>>> import numpy as np
>>> np.set_printoptions(precision=2, suppress=True, linewidth=140)
>>> def tidy(a):
...     return np.round(a, 2) + 0
... 
>>> m1 = np.loadtxt("test4.csv", delimiter=",")
>>> m1
array([[ 5.09, -5.97, -4.9 , -2.53],
       [ 6.46, -6.31, -7.92, -3.57],
       [-5.79,  6.5 ,  4.1 ,  0.78],
       [ 5.6 , -6.01, -2.62,  0.33]])
>>> np.allclose(m1, m1.T)
False
>>> tidy((m1 + m1.T) / 2)
array([[ 5.09,  0.25, -5.35,  1.54],
       [ 0.25, -6.31, -0.71, -4.79],
       [-5.35, -0.71,  4.1 , -0.92],
       [ 1.54, -4.79, -0.92,  0.33]])
>>> np.trace(m1)
np.float64(3.21)
>>> f = np.array([1, 0, 0, 0])
>>> B = m1 + np.outer(f, np.eye(4)[3])
>>> tidy(np.linalg.det(B) / np.linalg.det(m1)), tidy(1 + np.linalg.solve(m1, f)[3])
(np.float64(-0.25), np.float64(-0.25))
>>> tidy(B)
array([[ 5.09, -5.97, -4.9 , -1.53],
       [ 6.46, -6.31, -7.92, -3.57],
       [-5.79,  6.5 ,  4.1 ,  0.78],
       [ 5.6 , -6.01, -2.62,  0.33]])
>>> tidy(np.poly(B))
array([ 1.  , -3.21, 14.66, -9.54, -2.54])
>>> tidy(np.linalg.eigvals(B).sum().real)
np.float64(3.21)
>>> tidy(np.linalg.det(B.T))
np.float64(-2.54)
>>> rng = np.random.default_rng(75415)
>>> lab = rng.permutation(4)
>>> lab
array([2, 1, 3, 0])
>>> B = m1[lab][:, lab]
>>> tidy(np.linalg.det(B)), tidy(np.linalg.det(m1[lab]))
(np.float64(10.16), np.float64(10.16))
>>> B
array([[ 4.1 ,  6.5 ,  0.78, -5.79],
       [-7.92, -6.31, -3.57,  6.46],
       [-2.62, -6.01,  0.33,  5.6 ],
       [-4.9 , -5.97, -2.53,  5.09]])
>>> tidy(np.sort(np.abs(np.linalg.eigvals(B))))
array([0.77, 0.77, 4.16, 4.16])
>>> np.diag(B)
array([ 4.1 , -6.31,  0.33,  5.09])
>>> x = np.array([1, 6, 9, 3])
>>> rhs = B @ x
>>> coef, lr = np.zeros(4), 1 / np.linalg.norm(B, 2) ** 2
>>> for i in range(25):
...     coef -= lr * B.T @ (B @ coef - rhs)
...     if i % 5 == 0: print(i, round(np.linalg.norm(B @ coef - rhs), 2))
... 
0 19.4
5 16.37
10 13.98
15 12.12
20 10.7
>>> tidy(np.linalg.cond(B))
np.float64(125.92)
>>> arr = np.loadtxt("x.csv", delimiter=",")
>>> arr
array([[ 70.4 ,  -0.12,  81.04,  20.9 , -61.91,  90.05],
       [ 68.77,   0.24,  79.61,  19.74, -60.24,  90.29],
       [ 69.67,   0.26,  78.83,  19.61, -59.19,  90.17],
       [ 69.59,   0.89,  80.99,  18.94, -60.03,  91.  ],
       [ 70.57,   0.43,  79.05,  20.74, -60.14,  90.73],
       [ 69.79,   0.69,  81.45,  19.16, -60.22,  89.82],
       [ 69.52,   0.83,  80.85,  20.5 , -59.11,  89.16],
       [ 69.73,  -0.17,  79.82,  23.47, -58.39,  90.34],
       [ 70.35,  -0.39,  81.  ,  18.2 , -61.05,  90.1 ],
       [ 70.05,   0.16,  78.98,  19.36, -60.9 ,  89.86],
       [ 68.69,  -1.78,  80.01,  20.65, -60.96,  88.52],
       [ 70.73,   1.31,  81.23,  20.07, -60.44,  89.82],
       [ 66.74,   0.23,  80.91,  20.47, -60.39,  90.17],
       [ 67.99,   1.2 ,  79.11,  18.92, -59.74,  88.41],
       [ 70.13,  -1.74,  79.19,  19.2 , -58.24,  91.23],
       [ 68.94,   0.54,  79.27,  20.3 , -59.98,  90.  ],
       [ 69.39,   0.85,  79.45,  20.68, -60.4 ,  90.28],
       [ 70.81,   1.35,  80.7 ,  19.37, -58.95,  91.17],
       [ 69.7 ,   0.67,  79.05,  18.09, -60.9 ,  88.42],
       [ 69.78,  -0.16,  80.28,  20.7 , -59.44,  86.34],
       [ 70.12,  -0.12,  78.28,  20.63, -59.13,  91.04],
       [ 68.74,  -1.94,  79.81,  19.73, -59.54,  89.66],
       [ 69.35,  -0.11,  80.33,  20.36, -59.95,  90.06],
       [ 70.79,   1.92,  81.58,  22.09, -60.79,  89.78],
       [ 70.26,   0.02,  79.24,  20.54, -61.46,  88.89],
       [ 69.04,  -0.29,  79.86,  17.87, -58.1 ,  90.89]])
>>> lab = arr[:, 0] > np.median(arr[:, 0])
>>> f = arr[lab].mean(axis=0) - arr[~lab].mean(axis=0)
>>> tidy(f)
array([ 1.34,  0.12,  0.29,  0.66, -0.19,  0.16])
>>> lab.astype(int)
array([1, 0, 0, 0, 1, 1, 0, 1, 1, 1, 0, 1, 0, 0, 1, 0, 0, 1, 0, 1, 1, 0, 0, 1, 1, 0])
>>> np.argsort(-np.abs(f).round(6), kind="stable")
array([0, 3, 2, 4, 5, 1])
>>> ((arr - arr.mean(axis=0)) @ f > 0).astype(int)
array([1, 0, 0, 0, 1, 1, 1, 1, 1, 1, 0, 1, 0, 0, 0, 0, 1, 1, 0, 1, 1, 0, 0, 1, 1, 0])
>>> Xc = arr - arr.mean(axis=0)
>>> U, sig, Vt = np.linalg.svd(Xc, full_matrices=False)
>>> (np.sign(U[:, 0]) == np.sign(U[0, 0])).astype(int)
array([1, 0, 0, 0, 1, 1, 1, 1, 0, 0, 1, 1, 1, 0, 0, 0, 1, 0, 0, 1, 0, 0, 1, 1, 1, 0])
>>> tidy(sig)
array([6.37, 5.85, 5.61, 4.27, 4.02, 3.71])
>>> np.searchsorted(np.cumsum(sig ** 2) / (sig ** 2).sum(), 0.9) + 1
np.int64(5)
>>> np.abs(Vt[0]).argmax()
np.int64(3)
>>> tidy(Vt[0] * np.sign(Vt[0, np.abs(Vt[0]).argmax()]))
array([ 0.2 ,  0.29,  0.33,  0.73, -0.37, -0.31])
>>> np.linalg.matrix_rank(Xc)
np.int64(6)
>>> tidy((sig ** 2).sum() ** 2 / (sig ** 4).sum())
np.float64(5.2)
>>> np.abs(U[:, 0]).argmax()
np.int64(23)
>>> B = np.c_[arr[:, :4] @ np.array([[-2, 3, -1, 2], [-2, 2, 1, 0], [3, 1, 0, 1], [1, -1, -1, -2]]), np.array([1, 2, 1, 2, 1, 1, 0, 0, 0, 0, 0, 1, 2, 0, 0, 1, 2, 2, 0, 1, 2, 2, 1, 0, 1, 1])]
>>> tidy(B)
array([[123.46, 271.1 , -91.42, 180.04,   1.  ],
       [120.55, 266.66, -88.27, 177.67,   2.  ],
       [116.24, 268.75, -89.02, 178.95,   1.  ],
       [120.95, 272.6 , -87.64, 182.29,   2.  ],
       [115.89, 270.88, -90.88, 178.71,   1.  ],
       [122.55, 273.04, -88.26, 182.71,   1.  ],
       [122.35, 270.57, -89.19, 178.89,   0.  ],
       [123.81, 265.2 , -93.37, 172.34,   0.  ],
       [121.28, 273.07, -88.94, 185.3 ,   0.  ],
       [115.88, 270.09, -89.25, 180.36,   0.  ],
       [126.86, 261.87, -91.12, 176.09,   0.  ],
       [119.68, 275.97, -89.49, 182.55,   1.  ],
       [129.26, 261.12, -86.98, 173.45,   2.  ],
       [117.87, 266.56, -85.71, 177.25,   0.  ],
       [119.99, 266.9 , -91.07, 181.05,   0.  ],
       [119.15, 266.87, -88.7 , 176.55,   1.  ],
       [118.55, 268.64, -89.22, 176.87,   2.  ],
       [117.15, 276.46, -88.83, 183.58,   2.  ],
       [114.5 , 271.4 , -87.12, 182.27,   0.  ],
       [122.3 , 268.6 , -90.64, 178.44,   1.  ],
       [115.47, 267.77, -90.87, 177.26,   2.  ],
       [125.56, 262.42, -90.41, 177.83,   2.  ],
       [122.87, 267.8 , -89.82, 178.31,   1.  ],
       [121.41, 275.7 , -90.96, 178.98,   0.  ],
       [117.7 , 269.52, -90.78, 178.68,   1.  ],
       [119.95, 268.53, -87.2 , 182.2 ,   1.  ]])
>>> np.linalg.matrix_rank(np.c_[arr, B])
np.int64(7)
>>> tidy(np.linalg.norm(np.linalg.qr(arr)[0].T @ B, axis=0) ** 2 / ((B ** 2).sum(axis=0) + 1e-12))
array([1.  , 1.  , 1.  , 1.  , 0.66])
>>> tidy(np.linalg.norm(B - arr @ np.linalg.lstsq(arr, B)[0], axis=0))
array([0.  , 0.  , 0.  , 0.  , 3.57])
>>> tidy(np.linalg.lstsq(arr, B[:, 0])[0])
array([-2., -2.,  3.,  1.,  0.,  0.])
>>> Xc = B - B.mean(axis=0)
>>> U, sig, Vt = np.linalg.svd(Xc, full_matrices=False)
>>> tidy(sig)
array([26.21, 14.7 ,  9.85,  6.76,  3.85])
>>> np.abs(Vt[0]).argmax()
np.int64(1)
>>> tidy(Vt[0] * np.sign(Vt[0, np.abs(Vt[0]).argmax()]))
array([-0.51,  0.71,  0.06,  0.48, -0.01])
>>> tidy((sig ** 2).sum() ** 2 / (sig ** 4).sum())
np.float64(2.12)
>>> tidy(Xc.mean(axis=0))
array([0., 0., 0., 0., 0.])
>>> np.linalg.matrix_rank(Xc)
np.int64(5)
>>> U, sig, Vt = np.linalg.svd(arr)
>>> np.argmax(sig[:-1] / (sig[1:] + 1e-6)) + 1
np.int64(1)
>>> B = U[:, :1] @ np.diag(sig[:1]) @ Vt[:1]
>>> tidy(np.linalg.norm(arr - B) / np.linalg.norm(arr))
np.float64(0.01)
>>> np.linalg.matrix_rank(B)
np.int64(1)
>>> E = np.array([[7.0, 3.0, 9.0, 6.0, 6.0, 6.0, 9.0],
...     [3.0, -1.0, 3.0, 2.0, 2.0, 2.0, 3.0],
...     [9.0, 3.0, 7.0, 6.0, 6.0, 6.0, 9.0],
...     [6.0, 2.0, 6.0, 2.0, 4.0, 4.0, 6.0],
...     [6.0, 2.0, 6.0, 4.0, 2.0, 4.0, 6.0],
...     [6.0, 2.0, 6.0, 4.0, 4.0, 2.0, 6.0],
...     [9.0, 3.0, 9.0, 6.0, 6.0, 6.0, 7.0]])
>>> E
array([[ 7.,  3.,  9.,  6.,  6.,  6.,  9.],
       [ 3., -1.,  3.,  2.,  2.,  2.,  3.],
       [ 9.,  3.,  7.,  6.,  6.,  6.,  9.],
       [ 6.,  2.,  6.,  2.,  4.,  4.,  6.],
       [ 6.,  2.,  6.,  4.,  2.,  4.,  6.],
       [ 6.,  2.,  6.,  4.,  4.,  2.,  6.],
       [ 9.,  3.,  9.,  6.,  6.,  6.,  7.]])
>>> # equal to its transpose
>>> f, v = E[2], E[6]
>>> f @ v
np.float64(324.0)
>>> f @ f
np.float64(328.0)
>>> pr = (f @ v) / (f @ f) * f
>>> np.linalg.matrix_rank(np.outer(f, v))
np.int64(1)
>>> tidy(np.linalg.norm(f + v) ** 2 + np.linalg.norm(f - v) ** 2)
np.float64(1312.0)
>>> B = np.linalg.inv(E)
>>> np.allclose(B, E.T)
False
>>> tidy(B)
array([[-0.38,  0.04,  0.12,  0.08,  0.08,  0.08,  0.12],
       [ 0.04, -0.49,  0.04,  0.03,  0.03,  0.03,  0.04],
       [ 0.12,  0.04, -0.38,  0.08,  0.08,  0.08,  0.12],
       [ 0.08,  0.03,  0.08, -0.45,  0.05,  0.05,  0.08],
       [ 0.08,  0.03,  0.08,  0.05, -0.45,  0.05,  0.08],
       [ 0.08,  0.03,  0.08,  0.05,  0.05, -0.45,  0.08],
       [ 0.12,  0.04,  0.12,  0.08,  0.08,  0.08, -0.38]])
>>> tidy(E @ B)
array([[1., 0., 0., 0., 0., 0., 0.],
       [0., 1., 0., 0., 0., 0., 0.],
       [0., 0., 1., 0., 0., 0., 0.],
       [0., 0., 0., 1., 0., 0., 0.],
       [0., 0., 0., 0., 1., 0., 0.],
       [0., 0., 0., 0., 0., 1., 0.],
       [0., 0., 0., 0., 0., 0., 1.]])
>>> tidy(np.linalg.det(E) * np.linalg.det(B))
np.float64(1.0)
>>> tidy(np.linalg.inv(B))
array([[ 7.,  3.,  9.,  6.,  6.,  6.,  9.],
       [ 3., -1.,  3.,  2.,  2.,  2.,  3.],
       [ 9.,  3.,  7.,  6.,  6.,  6.,  9.],
       [ 6.,  2.,  6.,  2.,  4.,  4.,  6.],
       [ 6.,  2.,  6.,  4.,  2.,  4.,  6.],
       [ 6.,  2.,  6.,  4.,  4.,  2.,  6.],
       [ 9.,  3.,  9.,  6.,  6.,  6.,  7.]])
>>> tidy(np.linalg.cond(E))
np.float64(19.0)
